In [1]: import numpy as np

In [2]: np.set_printoptions(precision=2, suppress=True, linewidth=100)

In [3]: def tidy(a):
   ...:     return np.round(a, 2) + 0
   ...: 

In [4]: m1 = np.load("run19.npy")

In [5]: m1
Out[5]: 
array([[ 1,  1,  1,  1, -1, -1, -1, -1],
       [ 1,  1,  1,  1,  1,  1,  1,  1],
       [ 1, -1, -1,  1,  1, -1, -1,  1]])

In [6]: other = m1 / np.linalg.norm(m1, axis=1)
Traceback (most recent call last):
  Cell In[6], line 1
    other = m1 / np.linalg.norm(m1, axis=1)
ValueError: operands could not be broadcast together with shapes (3,8) (3,) 


In [7]: other = m1 / np.linalg.norm(m1, axis=1, keepdims=True)

In [8]: C2 = other @ other.T

In [9]: tidy(C2[0])
Out[9]: array([1., 0., 0.])

In [10]: (C2 - 2 * np.eye(3)).round(6).argmax(axis=1)
Out[10]: array([1, 0, 0])

In [11]: np.degrees(np.arccos(np.clip(C2[0, 2], -1, 1)))
Out[11]: np.float64(90.0)

In [12]: u = np.array([-1, 2, -3])

In [13]: np.correlate(m1[0], m1[2], "full")
Out[13]: array([ 1,  0, -1,  0, -1,  0,  1,  0, -1,  0,  1,  0,  1,  0, -1])

In [14]: np.cross(m1[0, :3], m1[2, :3])
Out[14]: array([ 0,  2, -2])

In [15]: rng = np.random.default_rng(266583)

In [16]: ang = np.sort(rng.uniform(-2, 2, 12))

In [17]: M = np.c_[ang, ang ** 2, ang ** 3] @ np.array([[-2, 0, -1, 0, -3, -2], [-2, 0, 0, -2, 3, -3], [-2, 0, 2, 1, -1, -3]])

In [18]: tidy(M)
Out[18]: 
array([[  8.2 ,   0.  ,  -9.11, -11.62,  19.98,  10.55],
       [  3.86,   0.  ,  -3.42,  -5.94,  11.73,   4.46],
       [  1.01,   0.  ,   0.09,  -1.14,   3.53,   0.86],
       [  0.96,   0.  ,   0.14,  -1.03,   3.3 ,   0.81],
       [  0.95,   0.  ,   0.14,  -1.02,   3.27,   0.81],
       [  0.01,   0.  ,   0.01,   0.  ,   0.02,   0.01],
       [ -3.27,   0.  ,   0.04,  -0.67,  -0.98,  -4.19],
       [ -3.32,   0.  ,   0.05,  -0.68,  -0.98,  -4.25],
       [ -3.78,   0.  ,   0.19,  -0.75,  -0.99,  -4.89],
       [-10.07,   0.  ,   2.94,  -1.18,  -1.02, -13.82],
       [-10.18,   0.  ,   2.99,  -1.18,  -1.02, -13.99],
       [-22.5 ,   0.  ,  10.35,  -0.58,  -1.56, -31.92]])

In [19]: np.linalg.matrix_rank(M, rtol=0.1)
Out[19]: np.int64(2)

In [20]: np.linalg.cond(M) > 100
Out[20]: np.True_

In [21]: [round(float(x), 2) for x in np.linalg.svd(M, compute_uv=False)[:3]]
Out[21]: [52.39, 25.36, 4.37]

In [22]: left, sig = np.linalg.svd(M)
Traceback (most recent call last):
  Cell In[22], line 1
    left, sig = np.linalg.svd(M)
ValueError: too many values to unpack (expected 2)


In [23]: left, sig, Vh = np.linalg.svd(M, full_matrices=False)

In [24]: tidy(left.T @ left)
Out[24]: 
array([[1., 0., 0., 0., 0., 0.],
       [0., 1., 0., 0., 0., 0.],
       [0., 0., 1., 0., 0., 0.],
       [0., 0., 0., 1., 0., 0.],
       [0., 0., 0., 0., 1., 0.],
       [0., 0., 0., 0., 0., 1.]])

In [25]: w1 = np.array([[0, 1], [1, 1], [3, 1], [2, 1], [3, 0], [1, 0]])

In [26]: coef = np.array([0, 3])

In [27]: H = np.maximum(M @ w1 + coef, 0)

In [28]: np.linalg.matrix_rank(H)
Out[28]: np.int64(2)

In [29]: tidy(H)
Out[29]: 
array([[19.93,  0.  ],
       [17.49,  0.  ],
       [ 9.46,  2.97],
       [ 9.06,  3.06],
       [ 9.01,  3.08],
       [ 0.1 ,  3.02],
       [ 0.  ,  0.  ],
       [ 0.  ,  0.  ],
       [ 0.  ,  0.  ],
       [ 0.  ,  0.  ],
       [ 0.  ,  0.  ],
       [ 0.  ,  0.  ]])

In [30]: W2 = np.array([[2, 0, 0], [2, 1, 2]])

In [31]: w1 @ W2
Out[31]: 
array([[2, 1, 2],
       [4, 1, 2],
       [8, 1, 2],
       [6, 1, 2],
       [6, 0, 0],
       [2, 0, 0]])
